% ipython --no-banner

In [1]: import numpy as np

In [2]: import numpy.linalg as la

In [3]: np.set_printoptions(precision=2, suppress=True, linewidth=100)

In [4]: X = np.loadtxt("data.csv", delimiter=",")

In [5]: X
Out[5]: 
array([[-10.97,   3.09, -21.03],
       [ -9.87,   2.01, -20.57],
       [ -8.05,   3.83, -22.97],
       [ -8.54,   2.08, -21.38],
       [ -8.59,   4.2 , -19.83],
       [ -9.25,   2.9 , -22.97],
       [-10.17,   0.76, -21.06],
       [ -8.4 ,   2.41, -21.33],
       [ -7.45,   3.59, -21.08],
       [ -9.  ,   3.02, -20.74],
       [ -8.14,   3.16, -20.07],
       [-10.12,   1.92, -20.75],
       [-10.18,   3.73, -20.63],
       [ -9.03,   2.51, -20.97],
       [ -6.91,   2.56, -20.53],
       [ -8.26,   3.45, -19.85],
       [ -9.92,   3.4 , -20.72],
       [ -8.74,   2.34, -21.61],
       [ -7.16,   3.22, -19.91],
       [ -9.23,   1.47, -20.2 ],
       [ -8.83,   5.26, -21.22],
       [ -8.57,   2.72, -20.7 ],
       [ -9.16,   3.06, -20.4 ]])

In [6]: proj = X @ la.solve(X.T @ X, X.T)

In [7]: np.round(la.eigvalsh(proj), 2) + 0
Out[7]: array([0., 0., 0., 0., 0., 0., 0., 0., 0., 0., 0., 0., 0., 0., 0., 0., 0., 0., 0., 0., 1., 1., 1.])

In [8]: np.allclose(proj @ proj, proj)
Out[8]: True

In [9]: proj @ X[:, 2]
Out[9]: 
array([-21.03, -20.57, -22.97, -21.38, -19.83, -22.97, -21.06, -21.33, -21.08, -20.74, -20.07,
       -20.75, -20.63, -20.97, -20.53, -19.85, -20.72, -21.61, -19.91, -20.2 , -21.22, -20.7 ,
       -20.4 ])

In [10]: [round(float(x), 2) for x in la.svd(X, compute_uv=False)[:3]]
Out[10]: [109.85, 5.09, 3.88]

In [11]: np.abs(la.svd(X)[2][-1])
Out[11]: array([0.61, 0.7 , 0.36])

In [12]: round(np.log10(la.cond(X)))
Out[12]: 1

In [13]: round(float(la.norm(X, 2) / la.norm(X)), 2)
Out[13]: 1.0

In [14]: u = np.array([-2, 3])

In [15]: np.correlate(X[22], X[8], "full")
Out[15]: array([193.09, -97.39, 509.26, -96.03, 151.98])

In [16]: np.convolve(X[22], u)
Out[16]: array([ 18.32, -33.6 ,  49.98, -61.2 ])

In [17]: D = la.norm(X[:, None] - X[None], axis=-1)

In [18]: np.flatnonzero(D[19] < D.mean() / 2)
Out[18]: array([ 1, 19])

In [19]: D[19].round(6).argsort(kind="stable")[:4]
Out[19]: array([19,  1, 11, 13])

In [20]: la.matrix_rank(D ** 2)
Out[20]: np.int64(5)

In [21]: vec = np.array([1, 0, 1])

In [22]: rhs = X @ vec

In [23]: beta, lr = np.zeros(3), 1 / la.norm(X, 2) ** 2

In [24]: for i in range(40):
    ...:     beta -= lr * X.T @ (X @ beta - rhs)
    ...:     if i % 10 == 0: print(i, round(la.norm(X @ beta - rhs), 2))
    ...: 
0 2.68
10 2.63
20 2.58
30 2.53

In [25]: beta
Out[25]: array([ 0.54, -0.15,  1.18])

In [26]: feats = np.loadtxt("mat.csv", delimiter=",")

In [27]: feats
Out[27]: 
array([[-1.,  1.,  0.,  0.],
       [ 0., -1.,  1.,  0.],
       [ 0.,  0., -1.,  1.],
       [ 0.,  0.,  0., -1.]])

In [28]: M2 = np.array([[1, 0], [2, 2]])

In [29]: basis = np.kron(M2, feats)

In [30]: basis.shape
Out[30]: (8, 8)

In [31]: la.matrix_rank(basis)
Out[31]: np.int64(8)

In [32]: feats @ feats
Out[32]: 
array([[ 1., -2.,  1.,  0.],
       [ 0.,  1., -2.,  1.],
       [ 0.,  0.,  1., -2.],
       [ 0.,  0.,  0.,  1.]])

In [33]: la.matrix_power(feats - np.diag(np.diag(feats)), 4)
Out[33]: 
array([[0., 0., 0., 0.],
       [0., 0., 0., 0.],
       [0., 0., 0., 0.],
       [0., 0., 0., 0.]])

In [34]: la.matrix_rank(feats - feats[0, 0] * np.eye(4))
Out[34]: np.int64(3)

In [35]: u = np.array([1, 3, 2, 2])

In [36]: M2 = feats + np.outer(u, np.eye(4)[3])

In [37]: M2
Out[37]: 
array([[-1.,  1.,  0.,  1.],
       [ 0., -1.,  1.,  3.],
       [ 0.,  0., -1.,  3.],
       [ 0.,  0.,  0.,  1.]])

In [38]: la.matrix_rank(M2 - feats)
Out[38]: np.int64(1)

In [39]: rng = np.random.default_rng(6523)

In [40]: M2 = feats + rng.integers(-2, 3, (4, 3)) @ rng.integers(-2, 3, (3, 4))

In [41]: M2
Out[41]: 
array([[-1., -3.,  2.,  3.],
       [ 5.,  1.,  1.,  4.],
       [-4., -6., -3., -1.],
       [ 5.,  2.,  0.,  3.]])

In [42]: np.abs(M2 - feats).sum(axis=1)
Out[42]: array([ 9., 11., 14., 11.])

In [43]: M2 - feats
Out[43]: 
array([[ 0., -4.,  2.,  3.],
       [ 5.,  2.,  0.,  4.],
       [-4., -6., -2., -2.],
       [ 5.,  2.,  0.,  4.]])
